% ipython --no-banner

In [1]: import numpy as np

In [2]: np.set_printoptions(suppress=True, linewidth=120)

In [3]: tidy = lambda a: np.round(a, 2) + 0

In [4]: m1 = np.load("layer18.npy")

In [5]: print(m1)
[[ -0.6  -1.3 -16.   -0.1   0.1]
 [ -0.2  -0.3   2.    0.4  -0.4]
 [  1.    0.   18.   -0.2   2. ]
 [  0.5  -0.3 -24.    1.5   1.1]
 [  0.8   2.2 -58.    0.3  -1.6]
 [  0.9  -0.1  -6.    0.5   0.4]]

In [6]: O, r_ = np.linalg.qr(m1)

In [7]: print(tidy(np.trace(O @ O.T)))
5.0

In [8]: print(tidy(np.abs(np.diag(r_))))
[ 1.76  2.22 55.52  1.12  1.12]

In [9]: x0 = np.array([2, 2, 0, 2, 2])

In [10]: rhs = m1 @ x0

In [11]: print(tidy(rhs))
[-3.8 -1.   5.6  5.6  3.4  3.4]

In [12]: print(tidy(np.linalg.solve(m1.T @ m1, m1.T @ rhs)))
[2. 2. 0. 2. 2.]

In [13]: print(tidy(np.linalg.lstsq(m1, rhs)[0]))
[2. 2. 0. 2. 2.]

In [14]: rng = np.random.default_rng(650)

In [15]: rhs = rhs + 0.05 * rng.normal(size=6)

In [16]: print(tidy(rhs))
[-3.75 -0.92  5.59  5.6   3.44  3.47]

In [17]: beta, *_ = np.linalg.lstsq(m1, rhs)

In [18]: print([round(float(np.linalg.norm(np.linalg.solve(m1.T @ m1 + lam * np.eye(5), m1.T @ rhs))), 2) for lam in (0, 1, 10, 100)])
[3.98, 3.29, 1.48, 0.24]

In [19]: print(tidy(np.linalg.norm(rhs - m1 @ beta)))
0.06

In [20]: W = np.array([[2, -3], [-3, -2], [3, 5], [2, -1], [-2, -5]])

In [21]: beta = np.array([-1, 2])

In [22]: hid = np.maximum(m1 @ W + beta, 0)

In [23]: print((hid > 0).astype(int))
[[0 0]
 [1 1]
 [1 1]
 [0 0]
 [0 0]
 [0 0]]

In [24]: print(tidy((hid > 0).mean(axis=0)))
[0.33 0.33]

In [25]: W2 = np.array([[1, -1, 0], [-1, 0, 2]])

In [26]: print((hid @ W2).round(6).argmax(axis=1))
[0 2 2 0 0 0]

In [27]: print(tidy(hid @ W2))
[[  0.    0.    0. ]
 [ -7.7  -7.1  29.6]
 [-28.6 -50.6 158.4]
 [  0.    0.    0. ]
 [  0.    0.    0. ]
 [  0.    0.    0. ]]
